>>> import numpy as np
>>> np.set_printoptions(precision=2, suppress=True, linewidth=100, legacy="1.25")
>>> W0 = np.load("m.npy")
>>> W0
array([[ 0.3,  0.1,  1.6,  1.3,  0.7, -1. ,  1. ,  0.9, -1. ],
       [ 0. , -1. , -0.7,  0.1,  1.2,  2. ,  0.8,  0.9, -0.1],
       [ 0.4, -0.9,  1.1,  1.1, -0.7,  1.7, -0.6, -0.6,  2. ],
       [ 0.8, -0.1, -1.1, -0.2,  0.5,  1.9,  1.5,  0.4,  1.5],
       [-0.2,  0.6, -0.3,  1.8, -0.2,  1.5, -1.8,  0.2, -0.6],
       [ 0.2, -0.8,  2. , -0.6,  1. , -0.1, -0.7, -0.1, -0.1],
       [ 0.4, -0.1,  0.9,  1.3,  1.1, -1.4, -0.2, -0.4, -0.2]])
>>> np.diff(W0, axis=0)
array([[-0.3, -1.1, -2.3, -1.2,  0.5,  3. , -0.2,  0. ,  0.9],
       [ 0.4,  0.1,  1.8,  1. , -1.9, -0.3, -1.4, -1.5,  2.1],
       [ 0.4,  0.8, -2.2, -1.3,  1.2,  0.2,  2.1,  1. , -0.5],
       [-1. ,  0.7,  0.8,  2. , -0.7, -0.4, -3.3, -0.2, -2.1],
       [ 0.4, -1.4,  2.3, -2.4,  1.2, -1.6,  1.1, -0.3,  0.5],
       [ 0.2,  0.7, -1.1,  1.9,  0.1, -1.3,  0.5, -0.3, -0.1]])
>>> print(W0 - W0[0])
[[ 0.   0.   0.   0.   0.   0.   0.   0.   0. ]
 [-0.3 -1.1 -2.3 -1.2  0.5  3.  -0.2  0.   0.9]
 [ 0.1 -1.  -0.5 -0.2 -1.4  2.7 -1.6 -1.5  3. ]
 [ 0.5 -0.2 -2.7 -1.5 -0.2  2.9  0.5 -0.5  2.5]
 [-0.5  0.5 -1.9  0.5 -0.9  2.5 -2.8 -0.7  0.4]
 [-0.1 -0.9  0.4 -1.9  0.3  0.9 -1.7 -1.   0.9]
 [ 0.1 -0.2 -0.7  0.   0.4 -0.4 -1.2 -1.3  0.8]]
>>> np.linalg.matrix_rank(W0)
7
>>> W0.shape
(7, 9)
>>> np.count_nonzero(W0)
62
>>> print(round(np.linalg.norm(W0), 2))
7.83
>>> print(np.unravel_index(np.abs(W0).argmax(), W0.shape))
(1, 5)
>>> np.linalg.svd(W0, compute_uv=False)
array([4.73, 3.66, 3.26, 2.86, 2.1 , 1.29, 0.78])
>>> B = W0 / np.linalg.norm(W0, axis=1)
Traceback (most recent call last):
  File "<python-input-12>", line 1, in <module>
    B = W0 / np.linalg.norm(W0, axis=1)
        ~~~^~~~~~~~~~~~~~~~~~~~~~~~~~~~
ValueError: operands could not be broadcast together with shapes (7,9) (7,) 
>>> B = W0 / np.linalg.norm(W0, axis=1, keepdims=True)
>>> G = B @ B.T
>>> (np.abs(G) > 0.9).astype(int)
array([[1, 0, 0, 0, 0, 0, 0],
       [0, 1, 0, 0, 0, 0, 0],
       [0, 0, 1, 0, 0, 0, 0],
       [0, 0, 0, 1, 0, 0, 0],
       [0, 0, 0, 0, 1, 0, 0],
       [0, 0, 0, 0, 0, 1, 0],
       [0, 0, 0, 0, 0, 0, 1]])
>>> print(G.round(2) + 0)
[[ 1.   -0.06 -0.21 -0.31 -0.09  0.33  0.7 ]
 [-0.06  1.    0.16  0.71  0.15 -0.04 -0.33]
 [-0.21  0.16  1.    0.34  0.33  0.2  -0.06]
 [-0.31  0.71  0.34  1.   -0.1  -0.34 -0.48]
 [-0.09  0.15  0.33 -0.1   1.   -0.16  0.  ]
 [ 0.33 -0.04  0.2  -0.34 -0.16  1.    0.41]
 [ 0.7  -0.33 -0.06 -0.48  0.    0.41  1.  ]]
>>> G[4].round(2) + 0
array([-0.09,  0.15,  0.33, -0.1 ,  1.  , -0.16,  0.  ])
>>> round(float(np.degrees(np.arccos(np.clip(G[4, 3], -1, 1)))), 2)
95.84
>>> G = W0.T @ W0
>>> np.trace(G), (W0 ** 2).sum()
(61.26, 61.26)
>>> np.diag(G)
array([ 1.13,  2.84, 10.37,  8.24,  4.92, 15.72,  8.02,  2.35,  7.67])
>>> print(np.round(np.linalg.eigvalsh(G)[::-1], 2) + 0)
[22.36 13.37 10.64  8.2   4.4   1.67  0.62  0.    0.  ]
>>> np.allclose(G, G.T)
True
>>> (W0 @ W0.T).shape
(7, 7)
>>> T = np.stack([W0, 5 * W0, W0[::-1]])
>>> np.linalg.matrix_rank(T)
array([7, 7, 7])
>>> print(T.shape)
(3, 7, 9)
>>> K = np.loadtxt("sample9.csv", delimiter=",")
>>> K
array([[ -1.6,  -1. ,   1.6,  -0.2,   0.2,  -0.3,   1. ,  -1.1,  -0.7],
       [  0.4,  -1.2,   0.8,  -0.6,   1.9,   0.4,  -1.2,  -1.7,   0.4],
       [  1.7,   0. ,  -0.9,   0.9,   0.9,   0.1,  -0.8,   0.7,   2.6],
       [ -1. ,  -0.4,   0.2,   0. ,   1.2,   0.9,  -1.5,   1.5,  -0.3],
       [  0.7,   0.5,  -1.8,  -0.1,  -1.1,   0.3,   1.6,  -1.8,  -0.1],
       [ -1.6,   1.5,   0.3,   0.5,  -0.2,   0.6,   0.2,  -0.6,   0.3],
       [  2.8,   0.8,  -1.2,   1.9,  -2.3,   0. ,  -0.8,  -0.2,  -0.4],
       [ -0.5,   2.2,   1.8,   0.7,  -0.6,   1. ,  -1.6,  -1.8,   1.1],
       [ -1.6,  -0.3,  -0.2,   0.7,   0. ,   1.3,   0.1,   0.4,  -0.6],
       [  0.2,  -0.1,  -2.3,  -1. ,   0.5,   1.6,  -0.6,   1.2,  -1. ],
       [  0.1,   0.7,  -0.1,  -0.7,   0.9,   1.4,   0.2,   0.3,   1.1],
       [  1. ,   0.3,   0.2,   1.2,  -0.6,   2.2,  -0.3,  -0.8,  -0.2],
       [  0.7,  -0.1,  -1.3,  -0.2,  -1.5,   1.1,   0.3,  -0.3,   1.2],
       [  1.4,   0.4,  -0.6,   1.2,   0.1,  -0.6,   0.4,  -0.5,  -2.7],
       [ -0.5,  -1.4,  -0.9,   0.2,   0. ,   0.2,   1.4,  -0.3,   0.4],
       [  0.5,   0.1,   0.8,   0.3,   0.8,  -0.7,   0.6,   1.4,  -0.9],
       [ -0.7,  -0.2,   0.5,   0.6,   1. ,  -1.7,   1.8,   0.6,  -2. ],
       [ -0.4,   0.1,   1.3,   0.4,  -0.9,   0.4,  -2.3,   0.1,   0.8],
       [ -1.1,   0.7,  -0.3,   0.9,  -0.2,   0.8,  -0.8,  -0.4,   1.5],
       [  0.7,   0. ,  -0.4,   0.4,   1. ,  -0.7,  -1.7,  -1.1,   1. ],
       [  1.1,  -0.2,  -0.2,  -2.4,  -1. ,   0.1,   0.4,  -0.5,  -1. ],
       [ -0.1,   0.1,  -1.5,   0.6,   0.4,  -0.1,   0.3,   1.4,  -0.3],
       [ -0.2,   1.9,   0.8,   0.4,   0.1,  -0.3,  -1.5,   0.2,   0.9],
       [ -0.3,  -0.5,  -1.1,  -0.2,   0.1,   1.5,   0.2,  -0.2,   1.3],
       [ -0.2,  -0.9,  -0.9,  -0.1,  -1.9,   1.1,   0. ,   0.2,  -0.4],
       [ -1.6,   0.2,   0. ,   0.5,   0.9,   0. ,   0.3,  -0.6,   0.2],
       [ -0.8,  -1.1,   0.4,   0.8,   0.2,   0.4,  -1.6,   1. ,  -0.2],
       [ -0.2,  -1.2,  -1.8,   0. ,  -0.2,  -0.8,   0.4,  -0.3,   0.2],
       [  0.9,   0.9,   0.2,  -1. ,   0.2,   0.3,  -0.2,  -0.7,   0.4],
       [  0.2,   1. ,  -0.6,  -0.1,   0.5,   0.3,  -0.6,   0. ,  -0.5],
       [ -0.5,  -0.2,  -0.2,  -1.6,  -0.7,  -2.2,   1. ,   0.7,   0.4],
       [ -2. ,  18. ,  -6. ,   4. ,  -4. ,  14. , -12. ,  -2. ,  26. ],
       [  2.3,   0. ,  -0.1,  -1.7,   0.2,  -1.2,  -1.3,  -2.4,  -0.2],
       [  1.2,   0.9,  -1. ,   1.6,  -0.8,  -0.2,  -1.5,  -1.2,  -0.9],
       [ -1.2,  -0.2,   0.4,  -0.5,  -0.8,   0.4,   1.8,   1.6,   0.6]])
>>> dist = np.linalg.norm(K[:, None] - K[None], axis=-1)
>>> np.unravel_index(dist.round(6).argmax(), dist.shape)
(16, 31)
